>>> import numpy as np
>>> from numpy import linalg as LA
>>> np.set_printoptions(suppress=True, linewidth=140)
>>> def rnd(a):
...     return np.round(a, 3) + 0
... 
>>> q, _ = LA.qr(np.array([[-2.5, -0.5, -0.4, 1.4, 0.2, 0.7, -0.4, 1.5, 1.1, 0.3],
...     [0.6, 2.0, 0.4, -0.2, 0.5, 2.2, 0.6, -0.6, -0.5, -0.7],
...     [-1.2, -0.1, -0.6, 0.7, 0.2, 0.6, -0.3, -0.3, -1.6, -1.8],
...     [0.2, -0.2, -0.4, -0.1, -1.8, 1.2, 1.1, 1.3, 0.8, 0.4],
...     [0.4, 0.5, 1.5, -0.4, -0.2, 0.1, 0.7, -1.3, -0.7, 0.7],
...     [-0.9, -1.0, 0.6, -0.9, 0.8, -0.9, -1.6, -0.2, 0.6, -0.6],
...     [0.2, 1.3, 0.6, 0.1, 0.1, 0.6, 0.3, -0.4, -0.7, -2.3],
...     [-1.2, 0.2, 0.2, -0.4, -0.2, -0.9, 0.5, 0.1, -1.4, 0.3],
...     [-0.5, 1.0, -0.9, -1.8, 1.8, 2.2, 0.0, -1.1, 0.8, 1.0],
...     [-0.5, 2.3, -1.0, -1.3, -0.6, 1.0, -1.8, -0.4, -1.4, 1.3]]))
>>> X = -2 * q
>>> print(rnd(X))
[[ 1.505 -0.026 -0.203 -0.752 -0.081 -0.495 -0.203  0.532  0.721  0.183]
 [-0.361  1.041 -0.437 -0.422 -0.46  -0.67  -0.123  0.482 -0.888  0.849]
 [ 0.722  0.065  0.261 -0.462 -0.184 -0.181 -0.092 -1.48  -0.929 -0.254]
 [-0.12  -0.13   0.438  0.075  1.359 -1.284  0.175  0.215 -0.308 -0.325]
 [-0.241  0.235 -1.328  0.285  0.368 -0.474  0.032 -0.974  0.804  0.291]
 [ 0.542 -0.461 -0.664  1.141 -0.068 -0.102 -1.038  0.337 -0.715 -0.188]
 [-0.12   0.695 -0.643 -0.403 -0.107  0.085  0.051  0.316 -0.073 -1.673]
 [ 0.722  0.23  -0.505  0.402  0.554  0.644  1.361  0.229 -0.567  0.248]
 [ 0.301  0.6    0.589  1.104 -0.906 -0.751  0.592 -0.111  0.407 -0.265]
 [ 0.301  1.316  0.537  0.336  0.789  0.636 -0.789 -0.141  0.29   0.156]]
>>> print(rnd(X[:, 7] @ X[:, 9]))
0.0
>>> F = np.array([[6, 6, 5, 2, 3, 2, 4, 2, 5],
...     [1, 1, 0, -3, -2, -3, -1, -3, 0],
...     [-2, -2, -3, -6, -5, -6, -4, -6, -3],
...     [3, 3, 2, -1, 0, -1, 1, -1, 2]])
>>> # null space of dimension 7
>>> left, sigma, Vh = LA.svd(F)
>>> evecs = Vh[:(sigma > 1e-8).sum()]
>>> rng = np.random.default_rng(103692)
>>> vec = F[2] + 3 * F[3] + rng.integers(2) * np.eye(9)[3]
>>> print(vec)
[ 7.  7.  3. -9. -5. -9. -1. -9.  3.]
>>> print(np.allclose(evecs.T @ evecs @ vec, vec))
True
>>> print(rnd(np.diag(evecs.T @ evecs)))
[0.306 0.306 0.165 0.267 0.146 0.267 0.112 0.267 0.165]
>>> print(LA.matrix_rank(np.vstack([F, vec])))
2
>>> print(rnd(evecs.T @ evecs))
[[ 0.306  0.306  0.214 -0.063  0.029 -0.063  0.121 -0.063  0.214]
 [ 0.306  0.306  0.214 -0.063  0.029 -0.063  0.121 -0.063  0.214]
 [ 0.214  0.214  0.165  0.019  0.068  0.019  0.117  0.019  0.165]
 [-0.063 -0.063  0.019  0.267  0.184  0.267  0.102  0.267  0.019]
 [ 0.029  0.029  0.068  0.184  0.146  0.184  0.107  0.184  0.068]
 [-0.063 -0.063  0.019  0.267  0.184  0.267  0.102  0.267  0.019]
 [ 0.121  0.121  0.117  0.102  0.107  0.102  0.112  0.102  0.117]
 [-0.063 -0.063  0.019  0.267  0.184  0.267  0.102  0.267  0.019]
 [ 0.214  0.214  0.165  0.019  0.068  0.019  0.117  0.019  0.165]]
>>> rank = LA.matrix_rank(F)
>>> print(rank)
2
>>> ns = LA.svd(F)[2][rank:].T
>>> print(np.allclose(F @ ns, 0))
True
>>> print([int(LA.matrix_rank(F[:i])) for i in range(1, len(F) + 1)])
[1, 2, 2, 2]
